$ python3 -q
>>> import numpy as np
>>> np.set_printoptions(suppress=True, linewidth=200)
>>> tidy = lambda a: np.round(a, 2) + 0
>>> W0 = np.loadtxt("arr.csv", delimiter=",")
>>> tidy(W0)
array([[ 0.36, -0.43,  0.09,  0.11, -0.15],
       [-0.43,  0.71,  0.06,  0.08, -0.1 ],
       [ 0.09,  0.06,  0.95, -0.15, -0.1 ],
       [ 0.11,  0.08, -0.15,  0.44, -0.45],
       [-0.15, -0.1 , -0.1 , -0.45,  0.54]])
>>> w, V = np.linalg.eigh(W0)
>>> tidy(np.linalg.eigvalsh(W0 @ W0))
array([0., 0., 1., 1., 1.])
>>> tidy(V @ np.diag(w) @ V.T)
array([[ 0.36, -0.43,  0.09,  0.11, -0.15],
       [-0.43,  0.71,  0.06,  0.08, -0.1 ],
       [ 0.09,  0.06,  0.95, -0.15, -0.1 ],
       [ 0.11,  0.08, -0.15,  0.44, -0.45],
       [-0.15, -0.1 , -0.1 , -0.45,  0.54]])
>>> (w > 1e-8).sum(), (w < -1e-8).sum()
(np.int64(3), np.int64(0))
>>> tidy(V.T @ W0 @ V)
array([[0., 0., 0., 0., 0.],
       [0., 0., 0., 0., 0.],
       [0., 0., 1., 0., 0.],
       [0., 0., 0., 1., 0.],
       [0., 0., 0., 0., 1.]])
>>> np.unique(w.round(6) + 0, return_counts=True)[1]
array([2, 3])
>>> tidy(V.T @ V)
array([[1., 0., 0., 0., 0.],
       [0., 1., 0., 0., 0.],
       [0., 0., 1., 0., 0.],
       [0., 0., 0., 1., 0.],
       [0., 0., 0., 0., 1.]])
>>> rng = np.random.default_rng(821)
>>> theta = np.sort(rng.uniform(-2, 2, 10))
>>> data = np.c_[theta, theta ** 2, theta ** 3] @ np.array([[2, 2, -3, 3, -3, 3, 0],
...     [3, -3, 0, -3, 2, 3, -1],
...     [2, 1, 3, -1, -3, 1, 3]])
>>> tidy(data)
array([[ -0.6 ,  -3.  ,   1.11,  -3.07,   3.83,  -0.96,  -1.36],
       [ -0.37,  -0.8 ,   0.76,  -1.03,   1.04,  -0.62,  -0.14],
       [  0.  ,   0.  ,   0.  ,   0.  ,   0.  ,   0.  ,   0.  ],
       [  1.76,   0.38,  -1.09,   0.65,  -1.25,   2.12,   0.08],
       [  2.91,   0.32,  -1.14,   0.46,  -1.83,   3.29,   0.34],
       [  4.99,   0.15,  -0.74,  -0.19,  -2.89,   5.24,   1.08],
       [  5.11,   0.15,  -0.7 ,  -0.24,  -2.95,   5.34,   1.12],
       [ 19.23,  -0.38,   7.6 ,  -7.06, -12.08,  16.69,   9.84],
       [ 28.15,  -0.18,  14.71, -11.88, -18.9 ,  23.25,  16.81],
       [ 28.8 ,  -0.15,  15.26, -12.24, -19.42,  23.71,  17.34]])
>>> np.linalg.lstsq(data[:-1].T, data[-1])[2]
np.int32(3)
